% python3 -q
>>> import numpy as np
>>> np.set_printoptions(precision=1, suppress=True, linewidth=100)
>>> def tidy(a):
...     return np.round(a, 1) + 0
... 
>>> rng = np.random.default_rng(350170)
>>> J = np.array([[0, -2, 4, 0, -2],
...     [-1, -4, -1, 4, 5],
...     [5, 5, 0, 2, -1],
...     [-2, 1, -1, 0, 1]]) * (rng.random((4, 5)) < 0.3)
>>> J
array([[ 0, -2,  4,  0,  0],
       [ 0,  0,  0,  0,  5],
       [ 0,  5,  0,  2,  0],
       [ 0,  0,  0,  0,  1]])
>>> U, sig, vt = np.linalg.svd(J)
>>> np.argmax(sig[:-1] / (sig[1:] + 1e-6)) + 1
np.int64(3)
>>> M2 = U[:, :3] @ np.diag(sig[:3]) @ vt[:3]
>>> tidy(M2)
array([[ 0., -2.,  4.,  0.,  0.],
       [ 0.,  0.,  0.,  0.,  5.],
       [ 0.,  5.,  0.,  2.,  0.],
       [ 0.,  0.,  0.,  0.,  1.]])
>>> tidy(np.abs(J - M2).max())
np.float64(0.0)
>>> tidy(np.linalg.norm(J - M2, 2)), sig[3]
(np.float64(0.0), np.float64(0.0))
>>> np.linalg.matrix_rank(M2)
np.int64(3)
>>> np.linalg.cond(J) > 100
np.True_
>>> [round(float(x), 1) for x in np.linalg.svd(J, compute_uv=False)[:3]]
[6.0, 5.1, 3.7]
>>> np.argsort(-np.linalg.norm(J, axis=0).round(6), kind="stable")[:3]
array([1, 4, 2])
>>> r0, r1 = J[1], J[3]
>>> r0 @ r1
np.int64(5)
>>> p = (r0 @ r1) / (r0 @ r0) * r0
>>> np.outer(r0, r1)
array([[0, 0, 0, 0, 0],
       [0, 0, 0, 0, 0],
       [0, 0, 0, 0, 0],
       [0, 0, 0, 0, 0],
       [0, 0, 0, 0, 5]])
>>> (r1 - p) @ r0
np.float64(0.0)
>>> U, sig, vt = np.linalg.svd(J)
>>> evecs = vt[:(sig > 1e-8).sum()]
>>> vec = J[3] + 3 * J[1] + rng.integers(2) * np.eye(5)[1]
>>> vec
array([ 0.,  0.,  0.,  0., 16.])
>>> tidy(np.linalg.norm(vec - evecs.T @ evecs @ vec))
np.float64(0.0)
>>> np.linalg.matrix_rank(np.vstack([J, vec]))
np.int64(3)
>>> np.allclose(evecs.T @ evecs @ vec, vec)
True
>>> tidy(evecs.T @ evecs)
array([[ 0. ,  0. ,  0. ,  0. ,  0. ],
       [ 0. ,  0.9, -0.1,  0.3,  0. ],
       [ 0. , -0.1,  1. ,  0.2,  0. ],
       [ 0. ,  0.3,  0.2,  0.2,  0. ],
       [ 0. ,  0. ,  0. ,  0. ,  1. ]])
>>> M2 = J / np.sqrt((J ** 2).mean(axis=1, keepdims=True))
>>> tidy(np.linalg.norm(M2, axis=1))
array([2.2, 2.2, 2.2, 2.2])
>>> np.linalg.matrix_rank(J - J.mean(axis=1, keepdims=True))
np.int64(3)
>>> E = np.load("layer9.npy")
>>> E
array([[ 3,  4,  5,  6],
       [ 7,  8,  9, 10],
       [11, 12, 13, 14],
       [15, 16, 17, 18],
       [19, 20, 21, 22],
       [23, 24, 25, 26],
       [27, 28, 29, 30]])
>>> U, sig, vt = np.linalg.svd(E)
>>> evecs = vt[:(sig > 1e-8).sum()]
>>> vec = E[4] + 2 * E[5] + rng.integers(2) * np.eye(4)[2]
>>> vec
array([65., 68., 71., 74.])
>>> np.allclose(evecs.T @ evecs @ vec, vec)
True
>>> tidy(np.diag(evecs.T @ evecs))
array([0.7, 0.3, 0.3, 0.7])
